>>> import numpy as np
>>> from numpy import linalg as LA
>>> np.set_printoptions(suppress=True, linewidth=100)
>>> M = np.loadtxt("w.csv", delimiter=",")
>>> print(M)
[[-1.  0.  1.  2.]
 [ 3.  4.  5.  6.]
 [ 7.  8.  9. 10.]
 [11. 12. 13. 14.]
 [15. 16. 17. 18.]]
>>> # null space of dimension 2
>>> left, s, Vt = LA.svd(M)
>>> V = Vt[:(s > 1e-8).sum()]
>>> rng = np.random.default_rng(18138)
>>> x = M[2] + -1 * M[3] + rng.integers(2) * np.eye(4)[2]
>>> print(x)
[-4. -4. -4. -4.]
>>> print(np.round(np.diag(V.T @ V), 3))
[0.7 0.3 0.3 0.7]
>>> print(round(LA.norm(x - V.T @ V @ x), 3))
0.0
>>> print(np.argsort(-LA.norm(M, axis=0).round(6), kind="stable")[:3])
[3 2 1]
>>> print(LA.cond(M) > 100)
True
>>> print([round(float(x), 3) for x in LA.svd(M, compute_uv=False)[:3]])
[45.852, 2.759, 0.0]
>>> print(round(LA.norm(M, 2) / LA.norm(M), 3))
0.998
>>> r = LA.matrix_rank(M)
>>> print(r)
2
>>> N = LA.svd(M)[2][r:].T
>>> print(N.shape)
(4, 2)
>>> mat = np.load("dump.npy")
>>> print(mat)
[[-3 -1  0  4 -3 -1 -1  2]
 [ 2 -3 -1  0  4 -3 -1 -1]
 [-1  2 -3 -1  0  4 -3 -1]
 [-1 -1  2 -3 -1  0  4 -3]
 [-3 -1 -1  2 -3 -1  0  4]
 [ 4 -3 -1 -1  2 -3 -1  0]
 [ 0  4 -3 -1 -1  2 -3 -1]
 [-1  0  4 -3 -1 -1  2 -3]]
>>> x = np.array([2, 2, 2, 0, 2, 3, 1, 1])
>>> y = mat @ x
>>> coef, lr = np.zeros(8), 1 / LA.norm(mat, 2) ** 2
>>> for i in range(30):
...     coef -= lr * mat.T @ (mat @ coef - y)
...     if i % 5 == 0: print(i, round(LA.norm(mat @ coef - y), 3))
... 
0 13.881
5 8.826
10 6.076
15 4.224
20 2.983
25 2.159
>>> print(np.round(LA.cond(mat), 3))
7.465
>>> print(coef.round(3))
[1.84  2.098 1.503 0.098 1.84  2.582 1.177 0.582]
>>> print(round(float(LA.det(mat)), 3))
49929.0
>>> print(np.trace(mat))
-24
>>> print(LA.matrix_power(mat, 4))
[[  613 -3376  3072  -244   628 -3384  3048  -276]
 [ -276   613 -3376  3072  -244   628 -3384  3048]
 [ 3048  -276   613 -3376  3072  -244   628 -3384]
 [-3384  3048  -276   613 -3376  3072  -244   628]
 [  628 -3384  3048  -276   613 -3376  3072  -244]
 [ -244   628 -3384  3048  -276   613 -3376  3072]
 [ 3072  -244   628 -3384  3048  -276   613 -3376]
 [-3376  3072  -244   628 -3384  3048  -276   613]]
>>> print(mat.ravel(order="F"))
[-3  2 -1 -1 -3  4  0 -1 -1 -3  2 -1 -1 -3  4  0  0 -1 -3  2 -1 -1 -3  4  4  0 -1 -3  2 -1 -1 -3 -3
  4  0 -1 -3  2 -1 -1 -1 -3  4  0 -1 -3  2 -1 -1 -1 -3  4  0 -1 -3  2  2 -1 -1 -3  4  0 -1 -3]
>>> print(mat.reshape(-1, 2))
[[-3 -1]
 [ 0  4]
 [-3 -1]
 [-1  2]
 [ 2 -3]
 [-1  0]
 [ 4 -3]
 [-1 -1]
 [-1  2]
 [-3 -1]
 [ 0  4]
 [-3 -1]
 [-1 -1]
 [ 2 -3]
 [-1  0]
 [ 4 -3]
 [-3 -1]
 [-1  2]
 [-3 -1]
 [ 0  4]
 [ 4 -3]
 [-1 -1]
 [ 2 -3]
 [-1  0]
 [ 0  4]
 [-3 -1]
 [-1  2]
 [-3 -1]
 [-1  0]
 [ 4 -3]
 [-1 -1]
 [ 2 -3]]
>>> print(mat.reshape(2, -1))
[[-3 -1  0  4 -3 -1 -1  2  2 -3 -1  0  4 -3 -1 -1 -1  2 -3 -1  0  4 -3 -1 -1 -1  2 -3 -1  0  4 -3]
 [-3 -1 -1  2 -3 -1  0  4  4 -3 -1 -1  2 -3 -1  0  0  4 -3 -1 -1  2 -3 -1 -1  0  4 -3 -1 -1  2 -3]]
>>> T = mat.reshape(8, 2, -1)
>>> print(T.transpose(1, 0, 2))
[[[-3 -1  0  4]
  [ 2 -3 -1  0]
  [-1  2 -3 -1]
  [-1 -1  2 -3]
  [-3 -1 -1  2]
  [ 4 -3 -1 -1]
  [ 0  4 -3 -1]
  [-1  0  4 -3]]

 [[-3 -1 -1  2]
  [ 4 -3 -1 -1]
  [ 0  4 -3 -1]
  [-1  0  4 -3]
  [-3 -1  0  4]
  [ 2 -3 -1  0]
  [-1  2 -3 -1]
  [-1 -1  2 -3]]]
>>> print(T.sum(axis=1))
[[-6 -2 -1  6]
 [ 6 -6 -2 -1]
 [-1  6 -6 -2]
 [-2 -1  6 -6]
 [-6 -2 -1  6]
 [ 6 -6 -2 -1]
 [-1  6 -6 -2]
 [-2 -1  6 -6]]
>>> print(np.einsum("ihd,ihd->ih", T, T))
[[26 15]
 [14 27]
 [15 26]
 [15 26]
 [15 26]
 [27 14]
 [26 15]
 [26 15]]
>>> E = np.array([[-6, -14, -2, -14, 0, 6, -2],
...     [10, -4, 4, 2, 8, 12, -6],
...     [-8, 1, -2, -4, -5, -9, 5],
...     [-10, 10, -3, 2, -9, -18, 9],
...     [-6, 2, -15, 6, -13, 6, -7]])
>>> # null space of dimension 4
>>> A2 = E / np.sqrt((E ** 2).mean(axis=1, keepdims=True))
>>> print(np.round(LA.norm(A2, axis=1), 3))
[2.646 2.646 2.646 2.646 2.646]
>>> print(LA.matrix_rank(E - E.mean(axis=1, keepdims=True)))
3
>>> F = np.loadtxt("case5.csv", delimiter=",")
>>> print(F)
[[0. 0. 0. 1. 1. 0. 0. 0. 0.]
 [0. 0. 0. 0. 0. 1. 0. 0. 1.]
 [0. 0. 0. 0. 0. 0. 0. 1. 0.]
 [1. 0. 0. 0. 1. 0. 0. 0. 0.]
 [1. 0. 0. 1. 0. 0. 1. 0. 0.]
 [0. 1. 0. 0. 0. 0. 0. 0. 1.]
 [0. 0. 0. 0. 1. 0. 0. 0. 0.]
 [0. 0. 1. 0. 0. 0. 0. 0. 0.]
 [0. 1. 0. 0. 0. 1. 0. 0. 0.]]
>>> # 3 blocks once reordered
>>> print(F.sum(axis=0))
[2. 2. 1. 2. 3. 2. 1. 1. 2.]
>>> print(np.argwhere(np.triu(F)))
[[0 3]
 [0 4]
 [1 5]
 [1 8]
 [2 7]
 [3 4]
 [4 6]
 [5 8]]
>>> low = np.diag(F.sum(axis=1)) - F
>>> print(low @ np.ones(9))
[0. 0. 0. 0. 0. 0. 0. 0. 0.]
>>> print(low)
[[ 2.  0.  0. -1. -1.  0.  0.  0.  0.]
 [ 0.  2.  0.  0.  0. -1.  0.  0. -1.]
 [ 0.  0.  1.  0.  0.  0.  0. -1.  0.]
 [-1.  0.  0.  2. -1.  0.  0.  0.  0.]
 [-1.  0.  0. -1.  3.  0. -1.  0.  0.]
 [ 0. -1.  0.  0.  0.  2.  0.  0. -1.]
 [ 0.  0.  0.  0. -1.  0.  1.  0.  0.]
 [ 0.  0. -1.  0.  0.  0.  0.  1.  0.]
 [ 0. -1.  0.  0.  0. -1.  0.  0.  2.]]
>>> print((LA.eigvalsh(low) < 1e-8).sum())
3
>>> vals, V = LA.eigh(low)
>>> x = np.array([9, 1, -9, -3, -4, -7, -7, 4, -7])
>>> print((np.sign(V[:, -1].round(6)) == np.sign(V[0, -1].round(6))).astype(int))
[1 0 0 1 0 0 1 0 0]
>>> print(np.round(V * np.maximum(vals, 0) @ V.T, 3) + 0)
[[ 2.  0.  0. -1. -1.  0.  0.  0.  0.]
 [ 0.  2.  0.  0.  0. -1.  0.  0. -1.]
 [ 0.  0.  1.  0.  0.  0.  0. -1.  0.]
 [-1.  0.  0.  2. -1.  0.  0.  0.  0.]
 [-1.  0.  0. -1.  3.  0. -1.  0.  0.]
 [ 0. -1.  0.  0.  0.  2.  0.  0. -1.]
 [ 0.  0.  0.  0. -1.  0.  1.  0.  0.]
 [ 0.  0. -1.  0.  0.  0.  0.  1.  0.]
 [ 0. -1.  0.  0.  0. -1.  0.  0.  2.]]
>>> print(x @ low @ x)
620.0
>>> print(np.round(V * np.abs(vals) @ V.T, 3) + 0)
[[ 2.  0.  0. -1. -1.  0.  0.  0.  0.]
 [ 0.  2.  0.  0.  0. -1.  0.  0. -1.]
 [ 0.  0.  1.  0.  0.  0.  0. -1.  0.]
 [-1.  0.  0.  2. -1.  0.  0.  0.  0.]
 [-1.  0.  0. -1.  3.  0. -1.  0.  0.]
 [ 0. -1.  0.  0.  0.  2.  0.  0. -1.]
 [ 0.  0.  0.  0. -1.  0.  1.  0.  0.]
 [ 0.  0. -1.  0.  0.  0.  0.  1.  0.]
 [ 0. -1.  0.  0.  0. -1.  0.  0.  2.]]
>>> print(np.abs(low).sum(axis=1).max(), np.round(np.abs(vals).max(), 3))
6.0 4.0
>>> print(round(LA.eigvalsh(F).min(), 3))
-1.481
>>> Q, R = LA.qr(F)
>>> print(np.allclose(R.T @ R, F.T @ F))
True
>>> print(Q.shape, R.shape)
(9, 9) (9, 9)
>>> print(Q.round(3))
[[ 0.     0.     0.     0.816  0.436  0.    -0.378  0.     0.   ]
 [-0.     0.     0.     0.     0.     0.816  0.     0.    -0.577]
 [-0.    -0.     0.     0.     0.     0.     0.    -1.     0.   ]
 [-0.707 -0.    -0.    -0.408  0.436  0.    -0.378  0.     0.   ]
 [-0.707 -0.    -0.     0.408 -0.436  0.     0.378  0.     0.   ]
 [-0.    -0.707 -0.     0.     0.    -0.408  0.     0.    -0.577]
 [-0.    -0.    -0.     0.     0.655  0.     0.756  0.     0.   ]
 [-0.    -0.    -1.     0.     0.     0.    -0.     0.     0.   ]
 [-0.    -0.707 -0.     0.     0.     0.408 -0.    -0.     0.577]]
>>> print(R.round(3))
[[-1.414  0.     0.    -0.707 -0.707  0.    -0.707  0.     0.   ]
 [ 0.    -1.414  0.     0.     0.    -0.707  0.     0.    -0.707]
 [ 0.     0.    -1.     0.     0.     0.     0.     0.     0.   ]
 [ 0.     0.     0.     1.225  0.408  0.     0.408  0.     0.   ]
 [ 0.     0.     0.     0.     1.528  0.    -0.436  0.     0.   ]
 [ 0.     0.     0.     0.     0.     1.225  0.     0.     0.408]
 [ 0.     0.     0.     0.     0.     0.     0.378  0.     0.   ]
 [ 0.     0.     0.     0.     0.     0.     0.    -1.     0.   ]
 [ 0.     0.     0.     0.     0.     0.     0.     0.    -1.155]]
>>> print(np.round(Q @ R, 3) + 0)
[[0. 0. 0. 1. 1. 0. 0. 0. 0.]
 [0. 0. 0. 0. 0. 1. 0. 0. 1.]
 [0. 0. 0. 0. 0. 0. 0. 1. 0.]
 [1. 0. 0. 0. 1. 0. 0. 0. 0.]
 [1. 0. 0. 1. 0. 0. 1. 0. 0.]
 [0. 1. 0. 0. 0. 0. 0. 0. 1.]
 [0. 0. 0. 0. 1. 0. 0. 0. 0.]
 [0. 0. 1. 0. 0. 0. 0. 0. 0.]
 [0. 1. 0. 0. 0. 1. 0. 0. 0.]]
>>> print(np.round(Q.T @ Q, 3) + 0)
[[1. 0. 0. 0. 0. 0. 0. 0. 0.]
 [0. 1. 0. 0. 0. 0. 0. 0. 0.]
 [0. 0. 1. 0. 0. 0. 0. 0. 0.]
 [0. 0. 0. 1. 0. 0. 0. 0. 0.]
 [0. 0. 0. 0. 1. 0. 0. 0. 0.]
 [0. 0. 0. 0. 0. 1. 0. 0. 0.]
 [0. 0. 0. 0. 0. 0. 1. 0. 0.]
 [0. 0. 0. 0. 0. 0. 0. 1. 0.]
 [0. 0. 0. 0. 0. 0. 0. 0. 1.]]
